>>> import numpy as np
>>> np.set_printoptions(precision=1, suppress=True, linewidth=140, legacy="1.25")
>>> A = np.loadtxt("a.csv", delimiter=",")
>>> A.round(1) + 0
array([[-14.2,  10.4,   1.5,   5.1,  -0.9,  -2.9,  23.3],
       [-12.1,   8.6,   1. ,   4. ,  -1.9,  -1.6,  20.1],
       [-11.3,   7.9,   0.9,   3.6,  -2.2,  -1.2,  18.8],
       [ -6.8,   4.1,   0.1,   1.3,  -3.3,   0.6,  11.7],
       [ -4.4,   2.3,   0. ,   0.2,  -3.1,   1. ,   7.7],
       [ -4.4,   2.3,   0. ,   0.2,  -3.1,   1. ,   7.7],
       [ -4.3,   2.2,   0. ,   0.1,  -3.1,   1. ,   7.6],
       [ -3.9,   1.9,   0. ,   0. ,  -3. ,   1. ,   6.8],
       [ -3.5,   1.6,   0. ,  -0.2,  -2.8,   1. ,   6.1],
       [ -3. ,   1.3,   0. ,  -0.4,  -2.6,   0.9,   5.3],
       [ -1.9,   0.7,   0.1,  -0.7,  -2. ,   0.7,   3.4],
       [  0. ,   0. ,   0. ,  -0.1,   0. ,   0. ,   0.1],
       [  0.2,   0. ,  -0.1,   0.4,   0.2,   0. ,  -0.3],
       [  0.6,   0.1,  -0.5,   1.2,   0.3,   0.3,  -0.7],
       [  1. ,   0.1,  -1.3,   2.6,  -0.2,   1.3,  -0.9],
       [  1.4,   0.1,  -2.3,   3.9,  -1. ,   2.5,  -1. ],
       [  2.8,  -0.4,  -6.1,   8.3,  -5.8,   8.3,  -1. ],
       [  3.2,  -0.6,  -7.1,   9.2,  -7.2,   9.8,  -1. ],
       [  3.4,  -0.7,  -7.7,   9.7,  -8. ,  10.8,  -1.1],
       [  3.7,  -0.8,  -8.3,  10.3,  -8.9,  11.7,  -1.1],
       [  4.4,  -1.3, -10. ,  11.8, -11.5,  14.5,  -1.2],
       [  4.6,  -1.4, -10.4,  12.2, -12.1,  15.2,  -1.2],
       [  5.3,  -2. , -12.2,  13.6, -14.8,  18.2,  -1.3],
       [  5.9,  -2.4, -13.5,  14.7, -16.9,  20.4,  -1.5],
       [  6.5,  -2.8, -14.7,  15.6, -18.7,  22.4,  -1.6]])
>>> np.unique(A.round(6), axis=0).shape
(25, 7)
>>> np.abs(np.diag(np.linalg.qr(A)[1])) > 1e-9
array([ True,  True,  True, False, False, False, False])
>>> round(np.trace(np.linalg.pinv(A) @ A), 1)
3.0
